% ipython --no-banner

In [1]: import numpy as np

In [2]: np.set_printoptions(precision=2, suppress=True, linewidth=200)

In [3]: X = np.array([[-1, 0, 1, 3, -2, -2, -3],
   ...:     [-3, -1, 0, 1, 3, -2, -2],
   ...:     [-2, -3, -1, 0, 1, 3, -2],
   ...:     [-2, -2, -3, -1, 0, 1, 3],
   ...:     [3, -2, -2, -3, -1, 0, 1],
   ...:     [1, 3, -2, -2, -3, -1, 0],
   ...:     [0, 1, 3, -2, -2, -3, -1]])

In [4]: rng = np.random.default_rng(34)

In [5]: z = rng.permutation(7)

In [6]: A2 = X[:, z] * rng.choice([-1, 1], 7)

In [7]: A2
Out[7]: 
array([[-3, -1,  1,  0, -2, -3, -2],
       [-2,  0,  3,  1, -2, -1,  3],
       [-2,  1,  2,  3,  3,  0,  1],
       [ 3,  3,  2,  2,  1,  1,  0],
       [ 1,  2, -3,  2,  0,  3, -1],
       [ 0,  2, -1, -3, -1,  2, -3],
       [-1, -3,  0, -1, -3,  2, -2]])

In [8]: left, _, VT = np.linalg.svd(X.T @ A2)

In [9]: print(z)
[6 2 0 1 5 3 4]

In [10]: f = np.array([0, 0])

In [11]: np.convolve(A2[6], f)
Out[11]: array([0, 0, 0, 0, 0, 0, 0, 0])

In [12]: np.cross(A2[6, :3], A2[1, :3])
Out[12]: array([-9,  3, -6])

In [13]: np.polyval(f, A2[6])
Out[13]: array([0, 0, 0, 0, 0, 0, 0])

In [14]: print(np.correlate(A2[6], A2[1], "full"))
[ -3  -8   5   2 -14   2  -1  -2  -3   6   0  -4   4]

In [15]: X @ (-1.0) ** np.arange(7)
Out[15]: array([-6.,  0., -4.,  0.,  6., -4.,  4.])

In [16]: np.fft.fft(X[0])
Out[16]: array([-4.  +0.j  , -3.55-7.44j,  1.19+2.29j,  0.86-3.83j,  0.86+3.83j,  1.19-2.29j, -3.55+7.44j])

In [17]: q, Rm = np.linalg.qr(X)

In [18]: print(np.trace(q @ q.T))
7.0

In [19]: np.round(q.T @ q, 2) + 0
Out[19]: 
array([[1., 0., 0., 0., 0., 0., 0.],
       [0., 1., 0., 0., 0., 0., 0.],
       [0., 0., 1., 0., 0., 0., 0.],
       [0., 0., 0., 1., 0., 0., 0.],
       [0., 0., 0., 0., 1., 0., 0.],
       [0., 0., 0., 0., 0., 1., 0.],
       [0., 0., 0., 0., 0., 0., 1.]])

In [20]: q.shape, Rm.shape
Out[20]: ((7, 7), (7, 7))

In [21]: np.round(q @ Rm, 2) + 0
Out[21]: 
array([[-1.,  0.,  1.,  3., -2., -2., -3.],
       [-3., -1.,  0.,  1.,  3., -2., -2.],
       [-2., -3., -1.,  0.,  1.,  3., -2.],
       [-2., -2., -3., -1.,  0.,  1.,  3.],
       [ 3., -2., -2., -3., -1.,  0.,  1.],
       [ 1.,  3., -2., -2., -3., -1.,  0.],
       [ 0.,  1.,  3., -2., -2., -3., -1.]])

In [22]: A2 = np.array([[3, 0, 1, 3, 2, 2],
    ...:     [-3, 2, 2, -3, -3, -3],
    ...:     [-1, 3, 3, 2, -1, -2],
    ...:     [1, 1, -2, 2, 0, 1],
    ...:     [3, -1, -3, 0, 2, -1],
    ...:     [2, 2, -2, 0, 0, 1]])

In [23]: J = np.triu(A2, 1)

In [24]: J
Out[24]: 
array([[ 0,  0,  1,  3,  2,  2],
       [ 0,  0,  2, -3, -3, -3],
       [ 0,  0,  0,  2, -1, -2],
       [ 0,  0,  0,  0,  0,  1],
       [ 0,  0,  0,  0,  0, -1],
       [ 0,  0,  0,  0,  0,  0]])

In [25]: rk = np.linalg.matrix_rank(J)

In [26]: rk
Out[26]: np.int64(4)

In [27]: null = np.linalg.svd(J)[2][rk:].T

In [28]: np.allclose(J @ null, 0)
Out[28]: True

In [29]: [int(np.linalg.matrix_rank(J[:, :j + 1])) for j in range(6)]
Out[29]: [0, 0, 1, 2, 3, 4]

In [30]: [int(np.linalg.matrix_rank(J[:i])) for i in range(1, len(J) + 1)]
Out[30]: [1, 2, 3, 4, 4, 4]

In [31]: np.round(null @ null.T, 2) + 0
Out[31]: 
array([[1., 0., 0., 0., 0., 0.],
       [0., 1., 0., 0., 0., 0.],
       [0., 0., 0., 0., 0., 0.],
       [0., 0., 0., 0., 0., 0.],
       [0., 0., 0., 0., 0., 0.],
       [0., 0., 0., 0., 0., 0.]])

In [32]: M = np.loadtxt("m.csv", delimiter=",")

In [33]: print(M)
[[  1.85  -1.83  -9.78  -2.66]
 [  6.37   8.95  -3.16  -5.46]
 [  5.71   3.99  -8.38  -1.34]
 [ -3.16 -13.39  -4.42 -12.52]
 [  7.14  -9.08   3.3   -0.81]
 [ -2.44  -0.69   1.49 -17.63]
 [ -7.31   1.4    6.92  -0.57]
 [ -3.99   3.6    7.64  -8.92]
 [ 10.59  -0.64  -0.41  -3.72]
 [ 18.78  -8.39 -26.31   5.38]
 [ -2.03   0.93  -7.24  -6.13]
 [  2.03  -0.56  -8.01   6.45]
 [-18.58   3.94  -7.02  -5.05]
 [ -4.81 -12.17   6.19   9.63]]

In [34]: cen = M - M.mean(axis=0)

In [35]: left, sig, VT = np.linalg.svd(cen, full_matrices=False)

In [36]: np.searchsorted(np.cumsum(sig ** 2) / (sig ** 2).sum(), 0.9) + 1
Out[36]: np.int64(4)

In [37]: np.abs(VT[-1])
Out[37]: array([0.17, 0.78, 0.26, 0.54])

In [38]: np.round(cen.mean(axis=0), 2) + 0
Out[38]: array([0., 0., 0., 0.])

In [39]: (np.sign(left[:, 0]) == np.sign(left[0, 0])).astype(int)
Out[39]: array([1, 1, 1, 0, 1, 0, 0, 0, 1, 1, 0, 1, 0, 0])

In [40]: np.linalg.matrix_rank(cen)
Out[40]: np.int64(4)

In [41]: VT[0] * np.sign(VT[0, np.abs(VT[0]).argmax()])
Out[41]: array([ 0.67, -0.16, -0.65,  0.32])
